% python3 -q
>>> import numpy as np
>>> import numpy.linalg as la
>>> np.set_printoptions(suppress=True, linewidth=120)
>>> mat = np.load("block3.npy")
>>> mat
array([[-1, -4, -3,  5,  1],
       [ 2, -1, -4, 10,  5],
       [ 2, -1, -4, 10,  5],
       [ 3,  3, -1,  5,  4],
       [ 0,  0,  0,  0,  0],
       [ 1,  4, -1,  0,  3],
       [-4,  3,  1,  3, -1],
       [-2,  1,  0, -5, -1],
       [-1, -4, -3,  5,  1],
       [-2,  1,  0, -5, -1],
       [-2,  1,  0, -5, -1],
       [ 3,  6, -4, 10,  2],
       [ 0,  0,  0,  0,  0],
       [ 3,  3, -1,  5,  4],
       [ 0,  0,  0,  0,  0],
       [ 2, -1, -4, 10,  5],
       [-2,  4, -3,  0, -3],
       [ 3,  3, -1,  5,  4],
       [ 1,  4, -1,  0,  3],
       [ 0,  0,  0,  0,  0],
       [ 0,  0,  0,  0,  0],
       [ 0,  3, -3,  5, -2]])
>>> # rows 1 and 2 are equal
>>> cen = mat - mat.mean(axis=0)
>>> V = la.svd(cen)[2][:1]
>>> B = cen - cen @ V.T @ V
>>> np.round(np.cov(cen @ V.T, rowvar=False), 2)
np.float64(29.88)
>>> np.round(la.norm(B) / la.norm(cen), 2)
np.float64(0.54)
>>> K = np.load("layer4.npy")
>>> K
array([[-1, -6,  3, -2,  3],
       [ 1,  0,  0,  1,  3],
       [-2, -6,  3,  3,  1],
       [ 3, -6,  3,  0, -3]])
>>> B = K[0, 0] * K[1:] - np.outer(K[1:, 0], K[0])
>>> B
array([[  0,   6,  -3,   1,  -6],
       [  0,  -6,   3,  -7,   5],
       [  0,  24, -12,   6,  -6]])
>>> K[:, 0] / K[0, 0]
array([ 1., -1.,  2., -3.])
>>> np.flatnonzero(~B.round(6).any(axis=1))
array([], dtype=int64)
>>> la.matrix_rank(B), la.matrix_rank(K)
(np.int64(3), np.int64(4))
>>> def softmax(z):
...     e = np.exp(z - z.max(axis=-1, keepdims=True))
...     return e / e.sum(axis=-1, keepdims=True)
... 
>>> np.round(softmax(10 * B[0]), 2) + 0
array([0., 1., 0., 0., 0.])
>>> np.round(softmax(B[0] + -3), 2) + 0
array([0.  , 0.99, 0.  , 0.01, 0.  ])
>>> scores = B @ B.T / np.sqrt(5)
>>> softmax(scores).round(6).argmax(axis=1)
array([2, 1, 2])
>>> np.round(softmax(scores), 2) + 0
array([[0., 0., 1.],
       [0., 1., 0.],
       [0., 0., 1.]])
>>> np.round(softmax(scores + np.triu(np.full(scores.shape, -np.inf), 1)), 2) + 0
array([[1., 0., 0.],
       [0., 1., 0.],
       [0., 0., 1.]])
>>> x0 = np.array([2, -2, -2, -2, 0])
>>> h1 = np.maximum(K @ x0, 0)
>>> np.flatnonzero(h1 > 1e-9)
array([0, 3])
>>> h1
array([ 8,  0,  0, 12])
>>> feats = np.load("a.npy")
>>> feats
array([[ 0,  2,  2,  1, -1, -1],
       [-2,  0,  0,  1,  1,  2],
       [-2,  0,  0, -1, -2, -2],
       [-1, -1,  1,  0, -1, -1],
       [ 1, -1,  2,  1,  0, -1],
       [ 1, -2,  2,  1,  1,  0]])
>>> B = np.array([[-8, -1, -6], [8, -7, -3], [9, -1, 9], [-1, 5, 8], [0, -9, 5]])
>>> la.matrix_rank(np.vstack([K, B.T]))
np.int64(5)
>>> np.vstack([K, B.T]).shape
(7, 5)
>>> np.einsum("ij->j", K)
array([  1, -18,   9,   2,   4])
>>> B.T @ K.T
array([[-11,  -9,  -8, -45],
       [  3, -23,  47,  63],
       [ 50,  17,  86,  12]])
>>> np.einsum("ij,ij->i", K, K)
array([59, 11, 59, 63])
>>> la.matrix_rank(K @ B)
np.int64(3)
